>>> import numpy as np
>>> from numpy import linalg as LA
>>> np.set_printoptions(precision=2, suppress=True, linewidth=120)
>>> X = np.load("data.npy")
>>> X
array([[  5,  -5,  -2,  -1],
       [-10,  10,   4,   2],
       [  0,   0,   0,   0],
       [  5,  -5,  -2,  -1],
       [  5,  -5,  -2,  -1],
       [  5,  -5,  -2,  -1],
       [  5,  -5,  -2,  -1],
       [  5,  -5,  -2,  -1],
       [  5,  -5,  -2,  -1]])
>>> # rows and columns are dependent
>>> U, sv, Vt = LA.svd(X)
>>> vecs = Vt[:(sv > 1e-8).sum()]
>>> rng = np.random.default_rng(643)
>>> vec = X[8] + -1 * X[5] + rng.integers(2) * np.eye(4)[1]
>>> vec
array([0., 1., 0., 0.])
>>> LA.matrix_rank(np.vstack([X, vec]))
np.int64(2)
>>> np.diag(vecs.T @ vecs)
array([0.45, 0.45, 0.07, 0.02])
>>> X @ LA.pinv(X) @ X
array([[  5.,  -5.,  -2.,  -1.],
       [-10.,  10.,   4.,   2.],
       [  0.,   0.,   0.,   0.],
       [  5.,  -5.,  -2.,  -1.],
       [  5.,  -5.,  -2.,  -1.],
       [  5.,  -5.,  -2.,  -1.],
       [  5.,  -5.,  -2.,  -1.],
       [  5.,  -5.,  -2.,  -1.],
       [  5.,  -5.,  -2.,  -1.]])
>>> np.allclose(X[:-1].T @ LA.lstsq(X[:-1].T, X[-1])[0], X[-1])
True
>>> round(np.trace(LA.pinv(X) @ X), 2)
np.float64(1.0)
>>> np.abs(np.diag(LA.qr(X)[1])) > 1e-9
array([ True, False, False, False])
>>> np.unique(X.round(6), axis=0).shape
(3, 4)
>>> LA.lstsq(X[:-1].T, X[-1])[2]
np.int32(1)
>>> K = np.array([[0, 0, 0, 0, 0, 0, 0],
...     [2, 2, 0, 0, 0, 0, 0],
...     [-2, -2, 1, 0, 0, 0, 0],
...     [1, 2, -1, 1, 0, 0, 0],
...     [-2, -1, 0, 2, -1, 0, 0],
...     [-2, -2, 1, -1, 1, 0, 0],
...     [1, 2, 0, -2, 0, 0, 1]])
>>> # rank 5
>>> U, sv, Vt = LA.svd(K)
>>> np.argmax(sv[:-1] / (sv[1:] + 1e-6)) + 1
np.int64(5)
>>> sv.round(2) + 0
array([6.3 , 3.45, 1.46, 0.89, 0.69, 0.  , 0.  ])
>>> Y = U[:, :5] @ np.diag(sv[:5]) @ Vt[:5]
>>> round(LA.norm(K - Y) / LA.norm(K), 2)
np.float64(0.0)
>>> Y.round(2) + 0
array([[ 0.,  0.,  0.,  0.,  0.,  0.,  0.],
       [ 2.,  2.,  0.,  0.,  0.,  0.,  0.],
       [-2., -2.,  1.,  0.,  0.,  0.,  0.],
       [ 1.,  2., -1.,  1.,  0.,  0.,  0.],
       [-2., -1.,  0.,  2., -1.,  0.,  0.],
       [-2., -2.,  1., -1.,  1.,  0.,  0.],
       [ 1.,  2.,  0., -2.,  0.,  0.,  1.]])
>>> LA.matrix_rank(Y)
np.int64(5)
>>> np.round(np.abs(K - Y).max(), 2)
np.float64(0.0)
>>> LA.lstsq(K[:-1].T, K[-1])[2]
np.int32(4)
>>> round(np.trace(LA.pinv(K) @ K), 2)
np.float64(5.0)
>>> np.abs(np.diag(LA.qr(K)[1])) > 1e-9
array([ True,  True,  True,  True,  True, False, False])
>>> U, sv, Vt = LA.svd(K)
>>> vecs = Vt[:(sv > 1e-8).sum()]
>>> vec = K[4] + 3 * K[0] + rng.integers(2) * np.eye(7)[0]
>>> vec
array([-2., -1.,  0.,  2., -1.,  0.,  0.])
>>> np.diag(vecs.T @ vecs)
array([0.92, 0.92, 1.  , 0.92, 0.92, 0.  , 0.31])
>>> np.round(vecs.T @ vecs, 2) + 0
array([[ 0.92,  0.08,  0.  , -0.08, -0.08,  0.  , -0.23],
       [ 0.08,  0.92,  0.  ,  0.08,  0.08,  0.  ,  0.23],
       [ 0.  ,  0.  ,  1.  ,  0.  ,  0.  ,  0.  ,  0.  ],
       [-0.08,  0.08,  0.  ,  0.92, -0.08,  0.  , -0.23],
       [-0.08,  0.08,  0.  , -0.08,  0.92,  0.  , -0.23],
       [ 0.  ,  0.  ,  0.  ,  0.  ,  0.  ,  0.  ,  0.  ],
       [-0.23,  0.23,  0.  , -0.23, -0.23,  0.  ,  0.31]])
>>> K @ K
array([[ 0,  0,  0,  0,  0,  0,  0],
       [ 4,  4,  0,  0,  0,  0,  0],
       [-6, -6,  1,  0,  0,  0,  0],
       [ 7,  8, -2,  1,  0,  0,  0],
       [ 2,  3, -2,  0,  1,  0,  0],
       [-9, -9,  2,  1, -1,  0,  0],
       [ 3,  2,  2, -4,  0,  0,  1]])
>>> LA.matrix_rank(K - K[0, 0] * np.eye(7))
np.int64(5)
>>> np.sort(LA.eigvals(K))
array([-1.,  0.,  0.,  1.,  1.,  1.,  2.])
>>> m1 = np.load("block13.npy")
>>> m1
array([[-0.5 ,  1.3 ,  1.21,  0.4 ],
       [ 0.8 ,  1.1 , -0.02,  0.  ],
       [ 0.6 , -1.3 , -3.02, -1.  ],
       [ 0.5 ,  1.3 ,  2.72,  0.9 ],
       [ 0.1 , -0.6 ,  0.89,  0.3 ],
       [-0.2 ,  1.5 ,  4.17,  1.4 ],
       [ 0.8 ,  0.4 ,  4.19,  1.4 ],
       [ 1.5 ,  0.5 ,  4.8 ,  1.6 ],
       [-1.  ,  1.2 , -2.69, -0.9 ],
       [ 1.2 , -0.8 , -0.9 , -0.3 ],
       [-0.5 , -1.6 ,  0.63,  0.2 ],
       [-0.6 ,  0.9 , -1.51, -0.5 ],
       [-0.4 , -0.6 ,  0.02,  0.  ],
       [ 0.8 ,  2.6 ,  1.47,  0.5 ],
       [-1.5 , -0.5 ,  0.91,  0.3 ],
       [ 0.3 ,  0.5 ,  2.1 ,  0.7 ],
       [-0.6 ,  0.1 , -1.82, -0.6 ],
       [ 0.  ,  0.2 ,  2.69,  0.9 ],
       [-0.1 , -0.2 ,  0.9 ,  0.3 ],
       [ 0.6 , -0.1 ,  0.28,  0.1 ],
       [-0.3 ,  1.3 ,  3.59,  1.2 ],
       [-0.8 , -0.2 ,  4.21,  1.4 ],
       [ 0.3 , -0.1 ,  7.23,  2.4 ]])
>>> U, sv, Vt = LA.svd(m1)
>>> sv
array([14.61,  4.63,  3.4 ,  0.02])
>>> Y = U[:, :3] @ np.diag(sv[:3]) @ Vt[:3]
>>> round(float(np.abs(m1 - Y).max()), 2)
0.01
>>> LA.matrix_rank(Y)
np.int64(3)
>>> LA.matrix_rank(m1, rtol=0.05)
np.int64(3)
>>> Y.round(2) + 0
array([[-0.5 ,  1.3 ,  1.21,  0.4 ],
       [ 0.8 ,  1.1 , -0.02,  0.  ],
       [ 0.6 , -1.3 , -3.02, -1.01],
       [ 0.5 ,  1.3 ,  2.72,  0.91],
       [ 0.1 , -0.6 ,  0.89,  0.3 ],
       [-0.2 ,  1.5 ,  4.17,  1.39],
       [ 0.8 ,  0.4 ,  4.19,  1.4 ],
       [ 1.5 ,  0.5 ,  4.8 ,  1.6 ],
       [-1.  ,  1.2 , -2.69, -0.89],
       [ 1.2 , -0.8 , -0.9 , -0.3 ],
       [-0.5 , -1.6 ,  0.63,  0.2 ],
       [-0.6 ,  0.9 , -1.51, -0.5 ],
       [-0.4 , -0.6 ,  0.02,  0.  ],
       [ 0.8 ,  2.6 ,  1.47,  0.5 ],
       [-1.5 , -0.5 ,  0.91,  0.3 ],
       [ 0.3 ,  0.5 ,  2.1 ,  0.7 ],
       [-0.6 ,  0.1 , -1.82, -0.61],
       [ 0.  ,  0.2 ,  2.69,  0.9 ],
       [-0.1 , -0.2 ,  0.9 ,  0.3 ],
       [ 0.6 , -0.1 ,  0.28,  0.09],
       [-0.3 ,  1.3 ,  3.59,  1.2 ],
       [-0.8 , -0.2 ,  4.21,  1.4 ],
       [ 0.3 , -0.1 ,  7.23,  2.4 ]])
>>> Y = np.c_[m1[:, :2] @ np.array([[3, -6], [-1, -1]]), np.array([0, -1, -2, -3, -3, 2, 2, -1, 3, -2, 1, 3, 3, 3, 0, -2, -3, -2, -1, -1, 2, -2, -1])]
>>> Y.round(2) + 0
array([[-2.8,  1.7,  0. ],
       [ 1.3, -5.9, -1. ],
       [ 3.1, -2.3, -2. ],
       [ 0.2, -4.3, -3. ],
       [ 0.9,  0. , -3. ],
       [-2.1, -0.3,  2. ],
       [ 2. , -5.2,  2. ],
       [ 4. , -9.5, -1. ],
       [-4.2,  4.8,  3. ],
       [ 4.4, -6.4, -2. ],
       [ 0.1,  4.6,  1. ],
       [-2.7,  2.7,  3. ],
       [-0.6,  3. ,  3. ],
       [-0.2, -7.4,  3. ],
       [-4. ,  9.5,  0. ],
       [ 0.4, -2.3, -2. ],
       [-1.9,  3.5, -3. ],
       [-0.2, -0.2, -2. ],
       [-0.1,  0.8, -1. ],
       [ 1.9, -3.5, -1. ],
       [-2.2,  0.5,  2. ],
       [-2.2,  5. , -2. ],
       [ 1. , -1.7, -1. ]])
>>> np.round(LA.lstsq(m1, Y[:, 0])[0], 2) + 0
array([ 3., -1.,  0.,  0.])
>>> LA.matrix_rank(np.c_[m1, Y])
np.int64(5)
>>> np.round(LA.norm(Y - m1 @ LA.lstsq(m1, Y)[0], axis=0), 2) + 0
array([0.  , 0.  , 8.78])
